$ python3 -q
>>> import numpy as np
>>> np.set_printoptions(precision=2, suppress=True, linewidth=100, sign=" ")
>>> rnd = lambda a: np.round(a, 2) + 0
>>> E = np.load("a.npy")
>>> E
array([[ -1.  ,  -1.65,  -7.03],
       [ -1.  ,  -4.53, -11.45],
       [ -1.  ,   0.99,  -1.83],
       [ -1.  ,  -4.08,  -6.96],
       [ -1.  ,  -2.24,  -2.86],
       [ -1.  ,  -5.2 , -10.53],
       [ -1.  ,  -0.17,  -0.25],
       [ -1.  ,  -2.12,  -2.1 ],
       [ -1.  ,  -6.65,  -9.64],
       [ -1.  ,  -1.6 ,  -4.72]])
>>> C2 = E.T @ E
>>> rnd(C2)
array([[  10.  ,   27.25,   57.37],
       [  27.25,  124.23,  227.37],
       [  57.37,  227.37,  471.05]])
>>> rnd(np.trace(C2)), rnd((E ** 2).sum())
(np.float64(605.29), np.float64(605.29))
>>> rnd(np.diag(C2))
array([  10.  ,  124.23,  471.05])
>>> np.linalg.matrix_rank(C2)
np.int64(3)
>>> x0 = np.array([3, 2, 2])
>>> y = E @ x0
>>> rnd(y)
array([-20.36, -34.96,  -4.68, -25.08, -13.2 , -34.46,  -3.84, -11.44, -35.58, -15.64])
>>> rnd(np.linalg.pinv(E) @ E)
array([[ 1.,  0.,  0.],
       [ 0.,  1.,  0.],
       [ 0.,  0.,  1.]])
>>> rng = np.random.default_rng(59)
>>> y = y + 0.05 * rng.normal(size=10)
>>> print(rnd(y))
[-20.41 -34.88  -4.58 -25.08 -13.25 -34.49  -3.84 -11.49 -35.47 -15.63]
>>> b, *_ = np.linalg.lstsq(E, y)
>>> [round(float(np.linalg.norm(np.linalg.solve(E.T @ E + lam * np.eye(3), E.T @ y))), 2) for lam in (0, 1, 10, 100)]
[4.13, 3.68, 3.02, 2.56]
>>> b.round()
array([ 3.,  2.,  2.])
>>> rnd(E.T @ (y - E @ b))
array([ 0.,  0.,  0.])
>>> rnd(np.linalg.norm(y - E @ b))
np.float64(0.18)
>>> A = np.loadtxt("out2.csv", delimiter=",")
>>> A
array([[-2.01, -2.02,  0.96, -3.01],
       [-1.98, -1.99,  0.99, -3.  ],
       [-2.  , -1.97,  0.98, -2.98],
       [-2.03, -2.01,  0.96, -3.04],
       [-2.  , -1.99,  1.01, -3.02],
       [-2.02, -2.03,  0.99, -3.  ],
       [-1.99, -1.99,  0.99, -2.99],
       [-1.97, -1.98,  0.96, -3.02],
       [-2.01, -2.03,  1.01, -3.04],
       [-2.  , -1.98,  1.04, -2.99],
       [-2.02, -1.99,  0.97, -3.01],
       [ 2.03,  3.99,  3.98,  3.99],
       [ 2.  ,  3.97,  4.01,  4.01],
       [ 2.  ,  4.02,  3.99,  4.03],
       [ 1.99,  4.01,  4.  ,  4.  ],
       [ 2.  ,  4.  ,  3.96,  4.  ],
       [ 1.99,  3.99,  4.04,  4.01],
       [ 2.02,  4.01,  4.  ,  4.04],
       [ 2.03,  4.03,  3.98,  4.01],
       [ 2.01,  3.98,  4.03,  4.02],
       [ 2.  ,  4.03,  4.01,  3.98],
       [ 2.04,  4.  ,  4.  ,  4.  ]])
>>> cen = A - A.mean(axis=0)
>>> U, s, vt = np.linalg.svd(cen, full_matrices=False)
>>> np.linalg.matrix_rank(cen)
np.int64(4)
>>> np.abs(U[:, 0]).argmax()
np.int64(3)
>>> rnd(vt[0] * np.sign(vt[0, np.abs(vt[0]).argmax()]))
array([ 0.38,  0.57,  0.29,  0.67])
>>> rnd(s ** 2 / (s ** 2).sum())
array([ 1.,  0.,  0.,  0.])
